In [1]: import numpy as np

In [2]: from numpy import linalg as LA

In [3]: np.set_printoptions(precision=3, suppress=True, linewidth=100)

In [4]: J = np.load("w.npy")

In [5]: J
Out[5]: 
array([[ 3, -1,  2, -3,  1,  1,  1,  0,  2,  1,  0,  1],
       [-1,  3, -1,  2, -3,  1,  1,  1,  0,  2,  1,  0],
       [ 2, -1,  3, -1,  2, -3,  1,  1,  1,  0,  2,  1],
       [-3,  2, -1,  3, -1,  2, -3,  1,  1,  1,  0,  2],
       [ 1, -3,  2, -1,  3, -1,  2, -3,  1,  1,  1,  0],
       [ 1,  1, -3,  2, -1,  3, -1,  2, -3,  1,  1,  1],
       [ 1,  1,  1, -3,  2, -1,  3, -1,  2, -3,  1,  1],
       [ 0,  1,  1,  1, -3,  2, -1,  3, -1,  2, -3,  1],
       [ 2,  0,  1,  1,  1, -3,  2, -1,  3, -1,  2, -3],
       [ 1,  2,  0,  1,  1,  1, -3,  2, -1,  3, -1,  2],
       [ 0,  1,  2,  0,  1,  1,  1, -3,  2, -1,  3, -1],
       [ 1,  0,  1,  2,  0,  1,  1,  1, -3,  2, -1,  3]])

In [6]: w, evecs = LA.eigh(J)

In [7]: x = np.array([0, 3, 8, 5, 2, 3, 4, 5, 9, 2, 3, 2])

In [8]: np.abs(J).sum(axis=1).max(), np.round(np.abs(w).max(), 3)
Out[8]: (np.int64(20), np.float64(15.055))

In [9]: M = np.loadtxt("sample1.csv", delimiter=",")

In [10]: M
Out[10]: 
array([[-0.947, -0.635, -0.999, -0.997, -0.901],
       [ 0.462,  0.523,  0.912,  0.388,  0.929],
       [ 0.1  ,  0.168,  0.363,  0.01 ,  0.47 ],
       [-0.664,  0.197, -0.744, -0.974,  0.808],
       [-0.947, -0.422, -0.998, -0.999, -0.446],
       [-0.862, -0.168, -0.977, -0.993,  0.168],
       [ 0.1  , -0.1  ,  0.02 ,  0.354, -0.371],
       [-0.964, -0.691, -1.   , -0.999, -0.935],
       [-0.291,  0.264, -0.1  , -0.789,  0.789],
       [ 0.935,  0.38 ,  0.996,  0.998,  0.354],
       [ 0.716,  0.345,  0.953,  0.929,  0.598],
       [ 0.947,  0.598,  0.999,  0.997,  0.856],
       [ 0.   ,  0.03 ,  0.04 , -0.04 ,  0.1  ],
       [ 0.197, -0.139,  0.119,  0.578, -0.523],
       [-0.604,  0.07 , -0.753, -0.941,  0.558],
       [ 0.197, -0.572, -0.508,  0.872, -0.979],
       [-0.922, -0.336, -0.994, -0.997, -0.254],
       [ 0.462,  0.01 ,  0.653,  0.824, -0.245],
       [ 0.   ,  0.235,  0.31 , -0.31 ,  0.664],
       [-0.991, -0.804, -1.   , -1.   , -0.974],
       [-0.197,  0.226,  0.   , -0.653,  0.706],
       [ 0.716,  0.207,  0.93 ,  0.952,  0.188],
       [-0.716,  0.493, -0.578, -0.993,  0.98 ],
       [-0.762, -0.629, -0.987, -0.881, -0.956],
       [-0.956, -0.08 , -0.995, -1.   ,  0.67 ],
       [-0.964,  0.05 , -0.995, -1.   ,  0.862],
       [-0.716, -0.397, -0.96 , -0.917, -0.711],
       [-0.197, -0.217, -0.537, -0.178, -0.551],
       [ 0.8  ,  0.245,  0.965,  0.979,  0.207],
       [ 0.1  ,  0.197,  0.397, -0.03 ,  0.544],
       [-0.291,  0.397,  0.1  , -0.854,  0.917],
       [ 0.197,  0.04 ,  0.345,  0.397,  0.02 ],
       [ 0.38 ,  0.11 ,  0.641,  0.664,  0.139],
       [ 0.762,  0.363,  0.967,  0.953,  0.604],
       [ 0.664,  0.129,  0.885,  0.938, -0.02 ],
       [-0.38 ,  0.354, -0.119, -0.894,  0.898],
       [-0.462, -0.1  , -0.716, -0.782, -0.05 ],
       [ 0.197, -0.139,  0.119,  0.578, -0.523],
       [-0.604,  0.07 , -0.753, -0.941,  0.558],
       [ 0.   ,  0.03 ,  0.04 , -0.04 ,  0.1  ],
       [ 0.604,  0.08 ,  0.827,  0.914, -0.129],
       [ 0.537, -0.03 ,  0.706,  0.898, -0.414],
       [ 0.8  ,  0.04 ,  0.94 ,  0.988, -0.454],
       [ 0.984,  0.558,  1.   ,  1.   ,  0.629],
       [-0.197, -0.245, -0.565, -0.139, -0.617],
       [ 0.537,  0.291,  0.867,  0.77 ,  0.578],
       [-0.834, -0.149, -0.967, -0.99 ,  0.178],
       [-0.1  ,  0.691,  0.753, -0.879,  0.994]])

In [11]: # row 37 repeats row 13

In [12]: d = LA.norm(M[:, None] - M[None], axis=-1)

In [13]: d[11].round(6).argsort(kind="stable")[:4]
Out[13]: array([11, 43, 33, 10])

In [14]: np.flatnonzero(d[11] < d.mean() / 2)
Out[14]: array([ 1,  9, 10, 11, 21, 28, 33, 43, 45])

In [15]: d[:5, :5]
Out[15]: 
array([[0.   , 3.499, 2.547, 1.939, 0.502],
       [3.499, 0.   , 0.955, 2.447, 3.216],
       [2.547, 0.955, 0.   , 1.701, 2.27 ],
       [1.939, 2.447, 1.701, 0.   , 1.449],
       [0.502, 3.216, 2.27 , 1.449, 0.   ]])

In [16]: (d + 1e9 * np.eye(48)).round(6).argmin(axis=1)
Out[16]: 
array([ 7, 45, 29, 14, 16, 46, 13,  0, 35, 28, 33, 43, 39, 37, 38, 13,  4, 41, 29,  7,  8, 28,  3,
        0, 25, 24, 23, 44, 21,  2, 35, 32, 17, 10, 40,  8, 46, 13, 14, 12, 34, 17, 41, 11, 27, 10,
        5, 30])

In [17]: LA.matrix_rank(d ** 2)
Out[17]: np.int64(7)
